In [1]: import numpy as np

In [2]: np.set_printoptions(precision=3, suppress=True, linewidth=140)

In [3]: tidy = lambda a: np.round(a, 3) + 0

In [4]: m1 = np.load("w.npy")

In [5]: print(tidy(m1))
[[ 1.     0.     0.     0.     0.     0.     0.     0.     0.   ]
 [ 0.     1.     0.     0.     0.     0.     0.     0.     0.   ]
 [ 0.     0.     1.     0.     0.     0.     0.     0.     0.   ]
 [ 0.     0.     0.     0.309  0.     0.     0.951  0.     0.   ]
 [ 0.     0.     0.     0.     1.     0.     0.     0.     0.   ]
 [ 0.     0.     0.     0.     0.     1.     0.     0.     0.   ]
 [ 0.     0.     0.    -0.951  0.     0.     0.309  0.     0.   ]
 [ 0.     0.     0.     0.     0.     0.     0.     1.     0.   ]
 [ 0.     0.     0.     0.     0.     0.     0.     0.     1.   ]]

In [6]: O, R = np.linalg.qr(m1)

In [7]: print(np.trace(O @ O.T))
9.0

In [8]: print(abs(R[0, 0]), tidy(np.linalg.norm(m1[:, 0])))
1.0 1.0

In [9]: print(tidy(R))
[[ 1.  0.  0.  0.  0.  0.  0.  0.  0.]
 [ 0.  1.  0.  0.  0.  0.  0.  0.  0.]
 [ 0.  0.  1.  0.  0.  0.  0.  0.  0.]
 [ 0.  0.  0. -1.  0.  0.  0.  0.  0.]
 [ 0.  0.  0.  0.  1.  0.  0.  0.  0.]
 [ 0.  0.  0.  0.  0.  1.  0.  0.  0.]
 [ 0.  0.  0.  0.  0.  0.  1.  0.  0.]
 [ 0.  0.  0.  0.  0.  0.  0.  1.  0.]
 [ 0.  0.  0.  0.  0.  0.  0.  0.  1.]]

In [10]: print(tidy(O.T @ O))
[[1. 0. 0. 0. 0. 0. 0. 0. 0.]
 [0. 1. 0. 0. 0. 0. 0. 0. 0.]
 [0. 0. 1. 0. 0. 0. 0. 0. 0.]
 [0. 0. 0. 1. 0. 0. 0. 0. 0.]
 [0. 0. 0. 0. 1. 0. 0. 0. 0.]
 [0. 0. 0. 0. 0. 1. 0. 0. 0.]
 [0. 0. 0. 0. 0. 0. 1. 0. 0.]
 [0. 0. 0. 0. 0. 0. 0. 1. 0.]
 [0. 0. 0. 0. 0. 0. 0. 0. 1.]]
